% ipython --no-banner

In [1]: import numpy as np

In [2]: import numpy.linalg as la

In [3]: np.set_printoptions(suppress=True, linewidth=200)

In [4]: def tidy(a):
   ...:     return np.round(a, 3) + 0
   ...: 

In [5]: W0 = np.loadtxt("dump.csv", delimiter=",")

In [6]: tidy(W0)
Out[6]: 
array([[-0.103,  0.129, -0.331, -0.287,  0.4  ,  0.213,  0.601],
       [-0.232, -0.235, -0.077, -0.019,  0.064,  0.575, -0.207],
       [ 0.   , -0.322, -0.379,  0.433, -0.123, -0.01 , -0.071],
       [ 0.721,  0.158,  0.194,  0.146, -0.234,  0.517,  0.186],
       [-0.309,  0.19 ,  0.193, -0.211, -0.271,  0.152, -0.358],
       [ 0.103, -0.624,  0.17 , -0.41 , -0.371, -0.122,  0.124],
       [ 0.361,  0.203, -0.193, -0.576, -0.063, -0.187, -0.225],
       [ 0.18 , -0.505, -0.248,  0.007,  0.073,  0.025,  0.034],
       [-0.258,  0.088, -0.071,  0.001, -0.405,  0.391,  0.07 ],
       [ 0.18 , -0.183,  0.233, -0.062,  0.603,  0.228, -0.467],
       [ 0.206,  0.186, -0.596,  0.131, -0.13 , -0.07 , -0.359],
       [ 0.077,  0.045,  0.351,  0.378,  0.031, -0.27 ,  0.093]])

In [7]: proj = W0 @ la.solve(W0.T @ W0, W0.T)

In [8]: tidy(proj @ W0[:, 0])
Out[8]: array([-0.103, -0.232,  0.   ,  0.721, -0.309,  0.103,  0.361,  0.18 , -0.258,  0.18 ,  0.206,  0.077])

In [9]: other = np.c_[W0[:, :5] @ np.array([[7, 8, -1, -6, 9],
   ...:     [-6, -9, -1, 5, -6],
   ...:     [-9, -5, 1, 3, -4],
   ...:     [8, 0, 4, -7, -2],
   ...:     [9, -3, 6, 9, 3]]), np.array([1, 0, 3, 2, 3, 0, 3, 1, 3, 0, 2, 1])]

In [10]: tidy(other)
Out[10]: 
array([[ 2.796, -1.533,  0.899,  5.881,  1.397,  1.   ],
       [ 0.907,  0.451,  0.698,  0.701, -0.137,  0.   ],
       [ 7.705,  5.158,  0.939, -6.88 ,  2.213,  3.   ],
       [ 1.417,  4.078, -1.504, -6.076,  3.774,  2.   ],
       [-9.164, -4.335, -2.158,  2.421, -5.085,  3.   ],
       [-3.686,  6.702, -3.174, -3.691,  3.699,  0.   ],
       [-2.129,  2.216, -3.44 ,  1.735,  3.765,  3.   ],
       [ 7.236,  7.006,  0.543, -3.736,  5.85 ,  1.   ],
       [-5.329, -1.288, -2.326, -1.877, -3.782,  3.   ],
       [ 5.199,  0.116,  3.608,  4.564,  3.723,  0.   ],
       [ 5.56 ,  3.341, -1.248, -4.179,  2.467,  2.   ],
       [ 0.42 , -1.636,  1.929, -1.551, -1.641,  1.   ]])

In [11]: tidy(la.norm(la.qr(W0)[0].T @ other, axis=0) ** 2 / ((other ** 2).sum(axis=0) + 1e-12))
Out[11]: array([1.   , 1.   , 1.   , 1.   , 1.   , 0.465])

In [12]: tidy(la.lstsq(W0, other[:, 0])[0])
Out[12]: array([ 7., -6., -9.,  8.,  9.,  0.,  0.])

In [13]: la.matrix_rank(np.c_[W0, other])
Out[13]: np.int64(8)

In [14]: r0, r1 = W0[2], W0[11]

In [15]: tidy(r0 @ r0)
Out[15]: np.float64(0.455)

In [16]: print(tidy(r0 @ r1))
0.008

In [17]: p = (r0 @ r1) / (r0 @ r0) * r0

In [18]: print(tidy(r1 - p))
[ 0.077  0.051  0.358  0.37   0.034 -0.27   0.095]

In [19]: tidy((r1 - p) @ r0)
Out[19]: np.float64(0.0)

In [20]: la.matrix_rank(np.outer(r0, r1))
Out[20]: np.int64(1)

In [21]: tidy(la.norm(r0 + r1) ** 2 + la.norm(r0 - r1) ** 2)
Out[21]: np.float64(1.624)

In [22]: Q, r_ = la.qr(W0)

In [23]: np.allclose(r_.T @ r_, W0.T @ W0)
Out[23]: True

In [24]: tidy(np.abs(np.diag(r_)))
Out[24]: array([1., 1., 1., 1., 1., 1., 1.])

In [25]: tidy(r_)
Out[25]: 
array([[1., 0., 0., 0., 0., 0., 0.],
       [0., 1., 0., 0., 0., 0., 0.],
       [0., 0., 1., 0., 0., 0., 0.],
       [0., 0., 0., 1., 0., 0., 0.],
       [0., 0., 0., 0., 1., 0., 0.],
       [0., 0., 0., 0., 0., 1., 0.],
       [0., 0., 0., 0., 0., 0., 1.]])

In [26]: tidy(Q)
Out[26]: 
array([[-0.103,  0.129, -0.331, -0.287,  0.4  ,  0.213,  0.601],
       [-0.232, -0.235, -0.077, -0.019,  0.064,  0.575, -0.207],
       [ 0.   , -0.322, -0.379,  0.433, -0.123, -0.01 , -0.071],
       [ 0.721,  0.158,  0.194,  0.146, -0.234,  0.517,  0.186],
       [-0.309,  0.19 ,  0.193, -0.211, -0.271,  0.152, -0.358],
       [ 0.103, -0.624,  0.17 , -0.41 , -0.371, -0.122,  0.124],
       [ 0.361,  0.203, -0.193, -0.576, -0.063, -0.187, -0.225],
       [ 0.18 , -0.505, -0.248,  0.007,  0.073,  0.025,  0.034],
       [-0.258,  0.088, -0.071,  0.001, -0.405,  0.391,  0.07 ],
       [ 0.18 , -0.183,  0.233, -0.062,  0.603,  0.228, -0.467],
       [ 0.206,  0.186, -0.596,  0.131, -0.13 , -0.07 , -0.359],
       [ 0.077,  0.045,  0.351,  0.378,  0.031, -0.27 ,  0.093]])

In [27]: tidy(np.trace(Q @ Q.T))
Out[27]: np.float64(7.0)
